$ python3 -q
>>> import numpy as np
>>> from numpy import linalg as LA
>>> np.set_printoptions(precision=1, suppress=True, linewidth=200, floatmode="fixed")
>>> K = np.loadtxt("m.csv", delimiter=",")
>>> print(K)
[[ 8.0 -3.0 -8.0 -3.0]
 [ 7.0 11.0  7.0 -9.0]
 [ 9.0  1.0  0.0  1.0]
 [-8.0  3.0 -7.0 19.0]]
>>> vec = np.array([2, 4, 6, 8])
>>> target = K @ vec
>>> print(target)
[-68.0  28.0  30.0 106.0]
>>> print(LA.solve(K, K[:, 3]))
[ 0.0  0.0 -0.0  1.0]
>>> print(LA.solve(K, 5 * target))
[10.0 20.0 30.0 40.0]
>>> print(LA.solve(K, target))
[2.0 4.0 6.0 8.0]
>>> W = np.array([[-1, -1, 1, 2], [-2, -1, 2, -2], [-1, -1, 2, -2], [0, -2, 2, 2]])
>>> beta = np.array([-2, 1, -2, 3])
>>> H = np.maximum(K @ W + beta, 0)
>>> print((H > 0).mean(axis=0))
[0.5 0.2 0.8 0.8]
>>> print((H > 0).astype(int))
[[1 1 0 1]
 [0 0 1 0]
 [0 0 1 1]
 [1 0 1 1]]
>>> cent = np.array([[6, 6, 4], [6, 7, 8], [4, 5, 8], [7, 5, 0]])
>>> print(H @ cent)
[[329.0 269.0  96.0]
 [ 92.0 115.0 184.0]
 [191.0 160.0  88.0]
 [353.0 307.0 188.0]]
>>> P = np.triu(np.array([[0, 3, 2, 2], [3, 3, 3, 0], [1, 3, 2, 1], [0, 1, 3, 2]]), 1) + np.eye(4)
>>> A2 = P @ K @ LA.inv(P)
>>> print(P @ K - K @ P)
[[ 23.0  17.0   0.0   5.0]
 [ 27.0 -18.0 -47.0 -18.0]
 [ -8.0 -24.0 -28.0   1.0]
 [  0.0  24.0   7.0  23.0]]
>>> print(np.poly(A2))
[    1.0   -38.0   545.0 -3940.0 18356.0]
>>> r0, r1 = K[1], K[0]
>>> print(r0 @ r1)
-6.0
>>> print(r0 @ r0)
300.0
>>> pr = (r0 @ r1) / (r0 @ r0) * r0
>>> print(LA.matrix_rank(np.outer(r0, r1)))
1
>>> print(round(float(LA.norm(r0 + r1) ** 2 + LA.norm(r0 - r1) ** 2), 1))
892.0
